$ python -q
>>> import numpy as np
>>> from numpy import linalg as LA
>>> np.set_printoptions(precision=2, suppress=True, linewidth=100)
>>> W0 = np.load("arr.npy")
>>> print(W0)
[[  7.74 -10.85  -8.94]
 [ -0.77   4.11   1.17]
 [ -1.05  -4.11  -0.68]
 [  3.39  -8.65  -5.95]]
>>> left, sigma, Vh = LA.svd(W0, full_matrices=False)
>>> np.round(left.T @ W0 @ Vh.T, 2) + 0
array([[20.  ,  0.  ,  0.  ],
       [ 0.  ,  4.  ,  0.  ],
       [ 0.  ,  0.  ,  0.79]])
>>> left.shape, sigma.shape, Vh.shape
((4, 3), (3,), (3, 3))
>>> np.abs(Vh[0])
array([0.4 , 0.74, 0.54])
>>> np.cumsum(sigma ** 2) / np.sum(sigma ** 2)
array([0.96, 1.  , 1.  ])
>>> proj = W0 @ LA.solve(W0.T @ W0, W0.T)
>>> np.round((np.eye(4) - proj) @ W0, 2) + 0
array([[0., 0., 0.],
       [0., 0., 0.],
       [0., 0., 0.],
       [0., 0., 0.]])
>>> np.allclose(proj @ proj, proj)
True
>>> other = W0 / LA.norm(W0, axis=1, keepdims=True)
>>> gram = other @ other.T
>>> (gram - 2 * np.eye(4)).round(6).argmax(axis=1)
array([3, 0, 3, 0])
>>> np.argwhere(np.triu(np.abs(gram) > 0.95, 1))
array([[0, 3]])
>>> LA.norm(other, axis=1)
array([1., 1., 1., 1.])
>>> print(gram[3])
[ 0.98 -0.94  0.76  1.  ]
>>> rng = np.random.default_rng(50921)
>>> other = W0 + rng.integers(-2, 3, (4, 2)) @ rng.integers(-2, 3, (2, 3))
>>> other
array([[ 10.74,  -6.85, -13.94],
       [  3.23,   8.11,  -4.83],
       [ -4.05,  -6.11,   3.32],
       [  2.39,  -8.65,  -4.95]])
>>> other - W0
array([[ 3.,  4., -5.],
       [ 4.,  4., -6.],
       [-3., -2.,  4.],
       [-1.,  0.,  1.]])
>>> LA.matrix_rank(other - W0, tol=1e-8)
np.int64(2)
>>> feats = np.load("x.npy")
>>> print(feats)
[[0 1 1]
 [1 0 1]
 [1 1 0]]
>>> # symmetric, so the eigenvalues are real
>>> print([round(float(LA.det(feats[:i, :i])), 2) + 0 for i in range(1, 4)])
[0.0, -1.0, 2.0]
>>> np.all(LA.eigvalsh(feats) > 0)
np.False_
>>> round(LA.eigvalsh(feats).min(), 2)
np.float64(-1.0)
>>> feats.sum(axis=0)
array([2, 2, 2])
>>> np.argwhere(np.triu(feats))
array([[0, 1],
       [0, 2],
       [1, 2]])
>>> print(np.trace(feats @ feats @ feats) // 6)
1
>>> feats @ feats
array([[2, 1, 1],
       [1, 2, 1],
       [1, 1, 2]])
>>> Lm = np.diag(feats.sum(axis=1)) - feats
>>> print(round(LA.det(Lm[1:, 1:])))
3
>>> (LA.eigvalsh(Lm) < 1e-8).sum()
np.int64(1)
>>> other = LA.inv(feats)
>>> print(np.allclose(other, feats.T))
False
>>> other
array([[-0.5,  0.5,  0.5],
       [ 0.5, -0.5,  0.5],
       [ 0.5,  0.5, -0.5]])
>>> np.round(LA.det(feats) * LA.det(other), 2)
np.float64(1.0)
>>> LA.inv(other)
array([[-0.,  1.,  1.],
       [ 1.,  0.,  1.],
       [ 1.,  1.,  0.]])
>>> feats @ other
array([[1., 0., 0.],
       [0., 1., 0.],
       [0., 0., 1.]])
>>> A = np.load("test10.npy")
>>> print(A)
[[ 0. -1.]
 [-1.  0.]]
>>> # columns are unit length and at right angles
>>> x = np.array([-2, -2])
>>> round(float(LA.norm(x)), 2), round(float(LA.norm(A @ x)), 2)
(2.83, 2.83)
>>> A.T @ (A @ x)
array([-2., -2.])
>>> [p for p in range(1, 25) if np.allclose(LA.matrix_power(A, p), np.eye(2))]
[2, 4, 6, 8, 10, 12, 14, 16, 18, 20, 22, 24]
>>> print(LA.inv(A))
[[-0. -1.]
 [-1. -0.]]
>>> print(np.abs(LA.eigvals(A)))
[1. 1.]
>>> np.sort(np.abs(np.degrees(np.angle(LA.eigvals(A)))))
array([  0., 180.])
